$ python3 -q
>>> import numpy as np
>>> import numpy.linalg as la
>>> np.set_printoptions(suppress=True, linewidth=100)
>>> def tidy(a):
...     return np.round(a, 3) + 0
... 
>>> K = np.loadtxt("sample14.csv", delimiter=",")
>>> tidy(K)
array([[1.   , 0.   , 0.   , 0.   ],
       [0.   , 0.333, 0.333, 0.333],
       [0.333, 0.   , 0.333, 0.333],
       [0.   , 0.   , 0.   , 1.   ]])
>>> def softmax(z):
...     e = np.exp(z - z.max(axis=-1, keepdims=True))
...     return e / e.sum(axis=-1, keepdims=True)
... 
>>> tidy(softmax(10 * K[2]))
array([0.329, 0.012, 0.329, 0.329])
>>> tidy(softmax(K[2] + -2))
array([0.269, 0.193, 0.269, 0.269])
>>> softmax(K).sum(axis=1)
array([1., 1., 1., 1.])
>>> att = K @ K.T / np.sqrt(4)
>>> softmax(att).round(6).argmax(axis=1)
array([0, 1, 0, 3])
>>> tidy(np.sort(np.abs(la.eigvals(K)))[::-1])
array([1.   , 1.   , 0.333, 0.333])
>>> tidy(la.matrix_power(K, 100))
array([[1.  , 0.  , 0.  , 0.  ],
       [0.25, 0.  , 0.  , 0.75],
       [0.5 , 0.  , 0.  , 0.5 ],
       [0.  , 0.  , 0.  , 1.  ]])
>>> p = np.eye(4)[2]
>>> for _ in range(7):
...     p = p @ K
...     print(p.round(3))
... 
[0.333 0.    0.333 0.333]
[0.444 0.    0.111 0.444]
[0.481 0.    0.037 0.481]
[0.494 0.    0.012 0.494]
[0.498 0.    0.004 0.498]
[0.499 0.    0.001 0.499]
[0.5 0.  0.  0.5]
>>> t = np.radians(15)
>>> r_ = np.eye(4)
>>> r_[0, 0] = r_[3, 3] = np.cos(t)
>>> r_[0, 3], r_[3, 0] = -np.sin(t), np.sin(t)
>>> tidy(r_)
array([[ 0.966,  0.   ,  0.   , -0.259],
       [ 0.   ,  1.   ,  0.   ,  0.   ],
       [ 0.   ,  0.   ,  1.   ,  0.   ],
       [ 0.259,  0.   ,  0.   ,  0.966]])
>>> B = K @ r_.T
>>> np.allclose(la.norm(K, axis=1), la.norm(B, axis=1))
True
>>> np.allclose(K @ K.T, B @ B.T)
True
>>> tidy(np.abs(B - K).max(axis=0))
array([0.259, 0.   , 0.   , 0.259])
>>> tidy(B)
array([[ 0.966,  0.   ,  0.   ,  0.259],
       [-0.086,  0.333,  0.333,  0.322],
       [ 0.236,  0.   ,  0.333,  0.408],
       [-0.259,  0.   ,  0.   ,  0.966]])
>>> q, r_ = la.qr(B)
>>> np.allclose(r_.T @ r_, B.T @ B)
True
>>> tidy(abs(r_[0, 0])), tidy(la.norm(B[:, 0]))
(np.float64(1.031), np.float64(1.031))
>>> tidy(q.T @ q)
array([[1., 0., 0., 0.],
       [0., 1., 0., 0.],
       [0., 0., 1., 0.],
       [0., 0., 0., 1.]])
>>> tidy(r_)
array([[-1.031,  0.028, -0.048, -0.066],
       [ 0.   , -0.332, -0.339, -0.329],
       [ 0.   ,  0.   , -0.324, -0.397],
       [ 0.   ,  0.   ,  0.   ,  1.   ]])
>>> tidy(q @ r_)
array([[ 0.966,  0.   ,  0.   ,  0.259],
       [-0.086,  0.333,  0.333,  0.322],
       [ 0.236,  0.   ,  0.333,  0.408],
       [-0.259,  0.   ,  0.   ,  0.966]])
>>> np.trace(q @ q.T)
np.float64(4.0)
>>> tidy(np.prod(np.diag(r_))), tidy(la.det(r_))
(np.float64(-0.111), np.float64(-0.111))
>>> tidy(la.matrix_power(r_ - np.diag(np.diag(r_)), 4))
array([[0., 0., 0., 0.],
       [0., 0., 0., 0.],
       [0., 0., 0., 0.],
       [0., 0., 0., 0.]])
>>> tidy(r_ @ r_)
array([[ 1.063, -0.038,  0.056,  0.012],
       [ 0.   ,  0.11 ,  0.222, -0.085],
       [ 0.   ,  0.   ,  0.105, -0.268],
       [ 0.   ,  0.   ,  0.   ,  1.   ]])
>>> la.matrix_rank(r_ - r_[0, 0] * np.eye(4))
np.int64(3)
>>> [int(la.matrix_rank(la.matrix_power(r_, p))) for p in range(1, 5)]
[4, 4, 4, 4]
>>> arr = np.loadtxt("arr.csv", delimiter=",")
>>> arr
array([[-2.,  1.,  1.,  1.,  1.],
       [ 1., -2.,  1.,  1.,  1.],
       [ 1.,  1., -2.,  1.,  1.],
       [ 1.,  1.,  1., -2.,  1.],
       [ 1.,  1.,  1.,  1., -2.]])
>>> # equal to its transpose
>>> r0 = np.array([2, 3, -3])
>>> tidy(np.correlate(K[1], K[0], "full"))
array([0.   , 0.   , 0.   , 0.   , 0.333, 0.333, 0.333])
>>> P = np.triu(np.array([[0, -3, -7, 3], [7, -5, 5, 8], [9, -9, -9, 9], [1, -1, 2, 8]]), 1) + np.eye(4)
>>> B = P @ K @ la.inv(P)
>>> tidy(la.det(B))
np.float64(0.111)
>>> tidy(np.trace(B)), tidy(np.trace(K))
(np.float64(2.667), np.float64(2.667))
>>> tidy(P @ K - K @ P)
array([[-2.333,  2.   ,  3.667, -3.333],
       [ 1.667,  0.   ,  0.   ,  4.   ],
       [ 0.   ,  1.   ,  2.333,  5.   ],
       [ 0.   ,  0.   ,  0.   ,  0.   ]])
>>> feats = np.load("w.npy")
>>> feats
array([[-0.371, -0.371,  0.149, -0.235],
       [ 0.478,  0.478, -0.197,  0.31 ],
       [-0.371, -0.371,  0.149, -0.235],
       [ 0.915,  0.915, -0.537,  0.744],
       [ 0.478,  0.478, -0.197,  0.31 ],
       [-0.653, -0.653,  0.291, -0.446],
       [-0.478, -0.478,  0.197, -0.31 ],
       [-0.993, -0.993,  0.8  , -0.943],
       [ 0.129,  0.129, -0.05 ,  0.08 ],
       [ 0.129,  0.129, -0.05 ,  0.08 ],
       [ 0.572,  0.572, -0.245,  0.38 ],
       [-0.371, -0.371,  0.149, -0.235],
       [ 0.969,  0.969, -0.664,  0.856],
       [-0.778, -0.778,  0.38 , -0.565],
       [ 0.653,  0.653, -0.291,  0.446],
       [-0.254, -0.254,  0.1  , -0.159],
       [-0.129, -0.129,  0.05 , -0.08 ],
       [ 0.862,  0.862, -0.462,  0.664],
       [ 0.478,  0.478, -0.197,  0.31 ],
       [ 0.371,  0.371, -0.149,  0.235],
       [ 0.999,  0.999, -0.885,  0.978],
       [ 0.934,  0.934, -0.572,  0.778],
       [ 0.778,  0.778, -0.38 ,  0.565],
       [ 0.949,  0.949, -0.604,  0.808]])
>>> tidy(feats @ la.pinv(feats) @ feats)
array([[-0.371, -0.371,  0.149, -0.235],
       [ 0.478,  0.478, -0.197,  0.31 ],
       [-0.371, -0.371,  0.149, -0.235],
       [ 0.915,  0.915, -0.537,  0.744],
       [ 0.478,  0.478, -0.197,  0.31 ],
       [-0.653, -0.653,  0.291, -0.446],
       [-0.478, -0.478,  0.197, -0.31 ],
       [-0.993, -0.993,  0.8  , -0.943],
       [ 0.129,  0.129, -0.05 ,  0.08 ],
       [ 0.129,  0.129, -0.05 ,  0.08 ],
       [ 0.572,  0.572, -0.245,  0.38 ],
       [-0.371, -0.371,  0.149, -0.235],
       [ 0.969,  0.969, -0.664,  0.856],
       [-0.778, -0.778,  0.38 , -0.565],
       [ 0.653,  0.653, -0.291,  0.446],
       [-0.254, -0.254,  0.1  , -0.159],
       [-0.129, -0.129,  0.05 , -0.08 ],
       [ 0.862,  0.862, -0.462,  0.664],
       [ 0.478,  0.478, -0.197,  0.31 ],
       [ 0.371,  0.371, -0.149,  0.235],
       [ 0.999,  0.999, -0.885,  0.978],
       [ 0.934,  0.934, -0.572,  0.778],
       [ 0.778,  0.778, -0.38 ,  0.565],
       [ 0.949,  0.949, -0.604,  0.808]])
>>> np.allclose(feats[:-1].T @ la.lstsq(feats[:-1].T, feats[-1])[0], feats[-1])
True
>>> tidy(np.trace(la.pinv(feats) @ feats))
np.float64(3.0)
>>> np.unique(feats.round(6), axis=0).shape
(19, 4)
>>> la.lstsq(feats[:-1].T, feats[-1])[2]
np.int32(3)
>>> t3 = np.stack([feats, 2 * feats, feats[::-1]])
>>> tidy(la.norm(t3, axis=(1, 2)))
array([ 5.567, 11.134,  5.567])
>>> tidy(np.einsum("bij,cij->bc", t3, t3))
array([[ 30.991,  61.981,  -2.228],
       [ 61.981, 123.963,  -4.456],
       [ -2.228,  -4.456,  30.991]])
>>> la.matrix_rank(t3.reshape(3, -1))
np.int64(2)
>>> left, sig, Vh = la.svd(feats)
>>> tidy(sig)
array([5.544, 0.504, 0.047, 0.   ])
>>> np.argmax(sig[:-1] / (sig[1:] + 1e-6)) + 1
np.int64(3)
>>> B = left[:, :3] @ np.diag(sig[:3]) @ Vh[:3]
>>> tidy(np.abs(feats - B).max())
np.float64(0.0)
>>> tidy(la.norm(feats - B) / la.norm(feats))
np.float64(0.0)
>>> tidy(la.norm(feats - B, 2)), tidy(sig[3])
(np.float64(0.0), np.float64(0.0))
>>> B = K / np.sqrt((K ** 2).mean(axis=1, keepdims=True))
>>> tidy(B[1])
array([0.   , 1.155, 1.155, 1.155])
>>> tidy(la.norm(B, axis=1))
array([2., 2., 2., 2.])
>>> la.matrix_rank(K - K.mean(axis=1, keepdims=True))
np.int64(3)
>>> C2 = np.cov(feats, rowvar=False)
>>> tidy(np.corrcoef(feats[:, 2], feats[:, 0])[0, 1])
np.float64(-0.964)
>>> tidy(np.corrcoef(feats.T))
array([[ 1.   ,  1.   , -0.964,  0.989],
       [ 1.   ,  1.   , -0.964,  0.989],
       [-0.964, -0.964,  1.   , -0.992],
       [ 0.989,  0.989, -0.992,  1.   ]])
>>> C2.shape
(4, 4)
>>> np.argwhere(np.triu(np.abs(np.corrcoef(feats.T)) > 0.8, 1))
array([[0, 1],
       [0, 2],
       [0, 3],
       [1, 2],
       [1, 3],
       [2, 3]])
>>> tidy(np.median(feats, axis=0))
array([ 0.424,  0.424, -0.173,  0.272])
>>> mat = np.array([[0, 1, 1], [-1, 0, -2], [-1, 2, 0]])
>>> # rows and columns are dependent
>>> left, sig, Vh = la.svd(mat)
>>> tidy(sig)
array([2.449, 2.449, 0.   ])
>>> np.argmax(sig[:-1] / (sig[1:] + 1e-6)) + 1
np.int64(2)
>>> B = left[:, :2] @ np.diag(sig[:2]) @ Vh[:2]
>>> la.matrix_rank(B)
np.int64(2)
>>> la.matrix_rank(mat, rtol=0.05)
np.int64(2)
>>> tidy(la.norm(mat - B, 2)), tidy(sig[2])
(np.float64(0.0), np.float64(0.0))
>>> t3 = np.stack([mat, 5 * mat, mat[::-1]])
>>> t3.shape
(3, 3, 3)
>>> (t3 @ mat.T).shape
(3, 3, 3)
>>> la.matrix_rank(t3)
array([2, 2, 2])
>>> x0 = np.array([0, 0, 0])
>>> a = np.maximum(mat @ x0, 0)
>>> np.maximum(mat @ x0, 0) - np.maximum(-mat @ x0, 0)
array([0, 0, 0])
>>> a
array([0, 0, 0])
>>> np.tanh(mat @ x0)
array([0., 0., 0.])
>>> mat.T @ a
array([0, 0, 0])
>>> E = np.load("block2.npy")
>>> E
array([[-3.128,  4.586, -1.839, -0.535],
       [-1.563, -0.166, -0.09 ,  1.174],
       [-1.667, -0.688, -7.489, -1.023],
       [ 2.631, -0.861,  3.733, -0.97 ],
       [ 1.531, -2.799, -5.727, -1.373],
       [-2.856,  6.123, -1.792,  5.399],
       [ 0.   , -0.957,  6.091,  2.506],
       [ 6.137, -2.32 , -5.868,  0.564],
       [ 1.16 , -0.348,  2.978,  1.953],
       [-3.571,  1.44 ,  5.406, -0.52 ],
       [ 2.436,  1.157,  0.515,  0.099],
       [ 7.132,  5.409,  4.343,  3.563],
       [ 5.892,  0.209, -2.464, -0.666],
       [ 4.973,  3.18 , -2.756,  1.921],
       [-5.382,  1.83 , 10.579,  0.65 ],
       [ 0.741, -1.156, -1.066,  1.574],
       [-1.439,  1.536,  7.739,  0.056]])
>>> Xc = E - E.mean(axis=0)
>>> left, sig, Vh = la.svd(Xc, full_matrices=False)
>>> tidy(Vh[0] * np.sign(Vh[0, np.abs(Vh[0]).argmax()]))
array([-0.386,  0.155,  0.907,  0.064])
>>> (np.sign(left[:, 0]) == np.sign(left[0, 0])).astype(int)
array([1, 0, 1, 0, 1, 0, 0, 1, 0, 0, 1, 0, 1, 1, 0, 1, 0])
>>> np.abs(Vh[0]).argmax()
np.int64(2)
>>> tidy((sig ** 2).sum() ** 2 / (sig ** 4).sum())
np.float64(2.383)
>>> np.abs(left[:, 0]).argmax()
np.int64(14)
>>> tidy(Xc.mean(axis=0))
array([0., 0., 0., 0.])
>>> data = np.loadtxt("data.csv", delimiter=",")
>>> data
array([[ 2.,  5.,  0.,  0.,  0.],
       [ 5.,  2.,  5.,  0.,  0.],
       [ 0.,  5., -2.,  5.,  0.],
       [ 0.,  0.,  5.,  3.,  5.],
       [ 0.,  0.,  0.,  5.,  2.]])
>>> np.all(la.eigvalsh(data) > 0)
np.False_
>>> B = la.inv(data)
>>> tidy(la.det(data) * B)
array([[ 451.,   60., -475., -250.,  625.],
       [  60.,  -24.,  190.,  100., -250.],
       [-475.,  190.,  399.,  210., -525.],
       [-250.,  100.,  210.,  -16.,   40.],
       [ 625., -250., -525.,   40.,  501.]])
>>> tidy(B)
array([[ 0.375,  0.05 , -0.395, -0.208,  0.52 ],
       [ 0.05 , -0.02 ,  0.158,  0.083, -0.208],
       [-0.395,  0.158,  0.332,  0.175, -0.437],
       [-0.208,  0.083,  0.175, -0.013,  0.033],
       [ 0.52 , -0.208, -0.437,  0.033,  0.417]])
>>> tidy(la.slogdet(data)[0])
np.float64(1.0)
>>> np.allclose(B, data.T)
False
>>> tidy(la.inv(B))
array([[ 2.,  5.,  0.,  0.,  0.],
       [ 5.,  2.,  5.,  0.,  0.],
       [ 0.,  5., -2.,  5.,  0.],
       [ 0.,  0.,  5.,  3.,  5.],
       [ 0.,  0.,  0.,  5.,  2.]])
>>> tidy(data @ B)
array([[1., 0., 0., 0., 0.],
       [0., 1., 0., 0., 0.],
       [0., 0., 1., 0., 0.],
       [0., 0., 0., 1., 0.],
       [0., 0., 0., 0., 1.]])
>>> tidy(la.cond(data))
np.float64(13.26)
>>> w, V = la.eigh(B)
>>> x0 = np.array([-1, 2, 2, 1, 1])
>>> tidy(np.abs(B).sum(axis=1).max()), tidy(np.abs(w).max())
(np.float64(1.615), np.float64(1.337))
>>> w, V = la.eigh(data)
>>> tidy(V.T @ V)
array([[1., 0., 0., 0., 0.],
       [0., 1., 0., 0., 0.],
       [0., 0., 1., 0., 0.],
       [0., 0., 0., 1., 0.],
       [0., 0., 0., 0., 1.]])
>>> tidy(V.T @ data @ V)
array([[-8.14 ,  0.   ,  0.   ,  0.   ,  0.   ],
       [ 0.   , -2.754,  0.   ,  0.   ,  0.   ],
       [ 0.   ,  0.   ,  0.748,  0.   ,  0.   ],
       [ 0.   ,  0.   ,  0.   ,  7.232,  0.   ],
       [ 0.   ,  0.   ,  0.   ,  0.   ,  9.914]])
>>> t3 = np.stack([data, -2 * data, data[::-1]])
>>> la.matrix_rank(t3)
array([5, 5, 5])
>>> la.matrix_rank(t3.reshape(3, -1))
np.int64(2)
>>> (t3 @ data.T).shape
(3, 5, 5)
>>> tidy(la.det(t3))
array([  1202., -38464.,   1202.])
>>> t3.shape
(3, 5, 5)
>>> np.einsum("bij,cij->bc", t3, t3)
array([[ 225., -450.,  104.],
       [-450.,  900., -208.],
       [ 104., -208.,  225.]])
>>> m1 = np.load("test3.npy")
>>> m1
array([[-0.1,  1.2, -2. ,  0.4,  0.1],
       [ 0.4,  0.7,  0.8, -0.3, -0.6],
       [ 1.2,  1.8, -1.7, -0.4,  0.8]])
>>> B = m1 / la.norm(m1, axis=1, keepdims=True)
>>> C2 = B @ B.T
>>> tidy(C2[1])
array([-0.313,  1.   ,  0.005])
>>> tidy(la.norm(B, axis=1))
array([1., 1., 1.])
>>> (C2 - 2 * np.eye(3)).round(6).argmax(axis=1)
array([2, 2, 0])
>>> np.argwhere(np.triu(np.abs(C2) > 0.95, 1))
array([], shape=(0, 2), dtype=int64)
>>> tidy(C2)
array([[ 1.   , -0.313,  0.782],
       [-0.313,  1.   ,  0.005],
       [ 0.782,  0.005,  1.   ]])
>>> (np.abs(C2) > 0.9).astype(int)
array([[1, 0, 0],
       [0, 1, 0],
       [0, 0, 1]])
